$ ipython --no-banner

In [1]: import numpy as np

In [2]: np.set_printoptions(suppress=True, linewidth=100)

In [3]: data = np.loadtxt("w.csv", delimiter=",")

In [4]: print(data.round(3))
[[ 1.047 -3.633  0.    -2.271 -0.858 -1.22  -1.822]
 [ 1.032  4.498  0.     1.641 -0.937 -0.107  0.349]
 [-2.504  1.219  0.     1.845  2.137  1.906  2.375]
 [-2.282 -3.663  0.    -0.612  2.001  1.089  0.897]
 [-2.844 -2.196  0.     0.375  2.467  1.678  1.746]
 [ 0.889 -3.781  0.    -2.263 -0.72  -1.13  -1.732]
 [ 2.747 -0.365  0.    -1.557 -2.355 -1.959 -2.348]
 [ 2.278  3.669  0.     0.617 -1.998 -1.086 -0.892]
 [-0.724 -4.515  0.    -1.805  0.672 -0.109 -0.606]
 [ 1.054  4.494  0.     1.628 -0.956 -0.123  0.33 ]
 [ 1.445  4.38   0.     1.377 -1.29  -0.41  -0.021]
 [ 2.886  1.905  0.    -0.536 -2.5   -1.747 -1.858]
 [ 1.223 -3.45   0.    -2.272 -1.012 -1.318 -1.918]
 [ 1.075  4.491  0.     1.616 -0.974 -0.138  0.312]
 [ 0.636 -3.986  0.    -2.234 -0.502 -0.983 -1.58 ]
 [ 2.921  1.451  0.    -0.772 -2.525 -1.833 -2.008]
 [-1.512 -4.349  0.    -1.328  1.348  0.461  0.084]
 [-2.725 -2.708  0.     0.07   2.371  1.526  1.513]
 [ 2.691  2.816  0.    -0.001 -2.343 -1.488 -1.457]
 [-2.304  1.734  0.     1.991  1.959  1.836  2.348]
 [-1.246 -4.451  0.    -1.511  1.121  0.262 -0.161]
 [ 0.344 -4.18   0.    -2.181 -0.248 -0.806 -1.392]
 [ 1.841 -2.625  0.    -2.186 -1.551 -1.635 -2.205]
 [ 2.22  -1.922  0.    -2.039 -1.884 -1.803 -2.329]]

In [5]: r = np.linalg.matrix_rank(data)

In [6]: print(r)
2

In [7]: ns = np.linalg.svd(data)[2][r:].T

In [8]: print([int(np.linalg.matrix_rank(np.delete(data, i, axis=0))) for i in range(24)])
[2, 2, 2, 2, 2, 2, 2, 2, 2, 2, 2, 2, 2, 2, 2, 2, 2, 2, 2, 2, 2, 2, 2, 2]

In [9]: print([int(np.linalg.matrix_rank(data[:i])) for i in range(1, len(data) + 1)])
[1, 2, 2, 2, 2, 2, 2, 2, 2, 2, 2, 2, 2, 2, 2, 2, 2, 2, 2, 2, 2, 2, 2, 2]

In [10]: print([int(np.linalg.matrix_rank(data[:, :j + 1])) for j in range(7)])
[1, 2, 2, 2, 2, 2, 2]

In [11]: print(np.allclose(data @ ns, 0))
True

In [12]: print(round(float(np.trace(np.linalg.pinv(data) @ data)), 3))
2.0

In [13]: Uu, s, VT = np.linalg.svd(data)

In [14]: vecs = VT[:(s > 1e-8).sum()]

In [15]: rng = np.random.default_rng(2990)

In [16]: x = data[9] + -2 * data[20] + rng.integers(2) * np.eye(7)[6]

In [17]: print(x.round(3))
[ 3.547 13.397  0.     4.65  -3.197 -0.648  1.652]

In [18]: print(np.linalg.matrix_rank(np.vstack([data, x])))
3

In [19]: print(np.round(np.diag(vecs.T @ vecs), 3))
[0.342 0.816 0.    0.207 0.255 0.154 0.226]
